% ipython --no-banner

In [1]: import numpy as np

In [2]: np.set_printoptions(precision=2, suppress=True, linewidth=100)

In [3]: arr = np.load("case15.npy")

In [4]: arr
Out[4]: 
array([[ 0.64, -0.09,  0.46, -0.09],
       [-0.09,  0.01, -0.07,  0.01],
       [ 0.46, -0.07,  0.33, -0.07],
       [-0.09,  0.01, -0.07,  0.01]])

In [5]: ev, vecs = np.linalg.eigvalsh(arr)
Traceback (most recent call last):
  Cell In[5], line 1
    ev, vecs = np.linalg.eigvalsh(arr)
ValueError: too many values to unpack (expected 2)


In [6]: ev, vecs = np.linalg.eigh(arr)

In [7]: np.round(np.linalg.svd(arr, compute_uv=False), 2) + 0
Out[7]: array([1., 0., 0., 0.])

In [8]: np.abs(vecs[:, -1])
Out[8]: array([0.8 , 0.11, 0.57, 0.11])

In [9]: np.round(vecs.T @ vecs, 2) + 0
Out[9]: 
array([[1., 0., 0., 0.],
       [0., 1., 0., 0.],
       [0., 0., 1., 0.],
       [0., 0., 0., 1.]])

In [10]: ev.sum(), np.trace(arr)
Out[10]: (np.float64(1.0), np.float64(1.0))

In [11]: np.unique(ev.round(6) + 0, return_counts=True)[1]
Out[11]: array([3, 1])

In [12]: (ev > 1e-8).sum(), (ev < -1e-8).sum()
Out[12]: (np.int64(1), np.int64(0))

In [13]: np.round(vecs.T @ arr @ vecs, 2) + 0
Out[13]: 
array([[0., 0., 0., 0.],
       [0., 0., 0., 0.],
       [0., 0., 0., 0.],
       [0., 0., 0., 1.]])

In [14]: np.abs(vecs[:, -1]).round(6).argmax()
Out[14]: np.int64(0)

In [15]: J = np.array([[1, 1, 1], [1, 1, 1], [1, 1, 1]])

In [16]: ev, vecs = np.linalg.eigh(J)

In [17]: np.linalg.eigvalsh(J + 5 * np.eye(3))
Out[17]: array([5., 5., 8.])

In [18]: np.abs(vecs[:, -1]).round(6).argmax()
Out[18]: np.int64(0)

In [19]: np.round(vecs.T @ vecs, 2) + 0
Out[19]: 
array([[1., 0., 0.],
       [0., 1., 0.],
       [0., 0., 1.]])

In [20]: print((ev > 1e-8).sum(), (ev < -1e-8).sum())
1 0

In [21]: print(np.round(np.linalg.eigvalsh(J @ J), 2) + 0)
[0. 0. 9.]

In [22]: np.unique(ev.round(6) + 0, return_counts=True)[1]
Out[22]: array([2, 1])

In [23]: np.round(ev.sum(), 2), np.trace(J)
Out[23]: (np.float64(3.0), np.int64(3))

In [24]: rk = np.linalg.matrix_rank(J)

In [25]: rk
Out[25]: np.int64(1)

In [26]: N = np.linalg.svd(J)[2][rk:].T

In [27]: print([int(np.linalg.matrix_rank(np.delete(J, i, axis=0))) for i in range(3)])
[1, 1, 1]

In [28]: print([int(np.linalg.matrix_rank(J[:, :j + 1])) for j in range(3)])
[1, 1, 1]

In [29]: N.shape
Out[29]: (3, 2)

In [30]: np.allclose(J @ N, 0)
Out[30]: True

In [31]: u = np.array([1, 1, 0])

In [32]: np.array([np.convolve(row, u, "same") for row in J])
Out[32]: 
array([[2, 2, 1],
       [2, 2, 1],
       [2, 2, 1]])

In [33]: np.cross(J[1, :3], J[2, :3])
Out[33]: array([0, 0, 0])

In [34]: np.polyval(u, J[1])
Out[34]: array([2, 2, 2])

In [35]: feats = np.loadtxt("w.csv", delimiter=",")

In [36]: feats
Out[36]: 
array([[-1., -2., -2.],
       [-2., -1., -2.],
       [-2., -2., -1.]])

In [37]: vec = np.array([2, -1, -3])

In [38]: y = feats @ vec

In [39]: print(y)
[6. 3. 1.]

In [40]: print(np.linalg.solve(feats.T, feats[0]))
[ 1. -0.  0.]

In [41]: np.linalg.solve(feats, y)
Out[41]: array([ 2., -1., -3.])

In [42]: u = np.array([-5, 9, 7])

In [43]: M2 = feats + np.outer(u, np.eye(3)[2])

In [44]: round(float(np.linalg.det(M2) / np.linalg.det(feats)), 2), np.round(1 + np.linalg.solve(feats, u)[2], 2)
Out[44]: (3.6, np.float64(3.6))

In [45]: X = np.array([[-9, 0, 0, 0], [6, -3, 0, 0], [7, 4, -4, 0], [-1, 1, 1, -3]])

In [46]: W = np.array([[1, -2, -3, 3, -3],
    ...:     [2, 0, -1, 3, 1],
    ...:     [2, 1, 3, 0, 1],
    ...:     [3, -1, -3, -2, -2]])

In [47]: c = np.array([0, 1, 1, 3, 0])

In [48]: act = np.maximum(X @ W + c, 0)

In [49]: act
Out[49]: 
array([[ 0, 19, 28,  0, 27],
       [ 0,  0,  0, 12,  0],
       [ 7,  0,  0, 36,  0],
       [ 0,  7, 15,  9, 11]])

In [50]: (act > 0).mean(axis=0)
Out[50]: array([0.25, 0.5 , 0.5 , 0.75, 0.5 ])

In [51]: (act > 0).astype(int)
Out[51]: 
array([[0, 1, 1, 0, 1],
       [0, 0, 0, 1, 0],
       [1, 0, 0, 1, 0],
       [0, 1, 1, 1, 1]])

In [52]: C = np.array([[1, 6, -2], [5, 5, 6], [-6, 0, 8], [-7, -9, -5], [0, -4, 6]])

In [53]: W @ C
Out[53]: 
array([[-12, -19, -71],
       [-13, -19, -21],
       [-11,  13,  32],
       [ 30,  39, -38]])

In [54]: u = np.array([4, 3])

In [55]: print(np.correlate(act[2], act[3], "full"))
[ 77  63 105 445 324 540 252   0   0]

In [56]: np.cross(act[2, :3], act[3, :3])
Out[56]: array([   0, -105,   49])

In [57]: np.polyval(u, act[2])
Out[57]: array([ 31,   3,   3, 147,   3])

In [58]: round(np.trace(np.linalg.pinv(arr) @ arr), 2)
Out[58]: np.float64(1.0)

In [59]: np.linalg.lstsq(arr[:-1].T, arr[-1])[2]
Out[59]: np.int32(1)
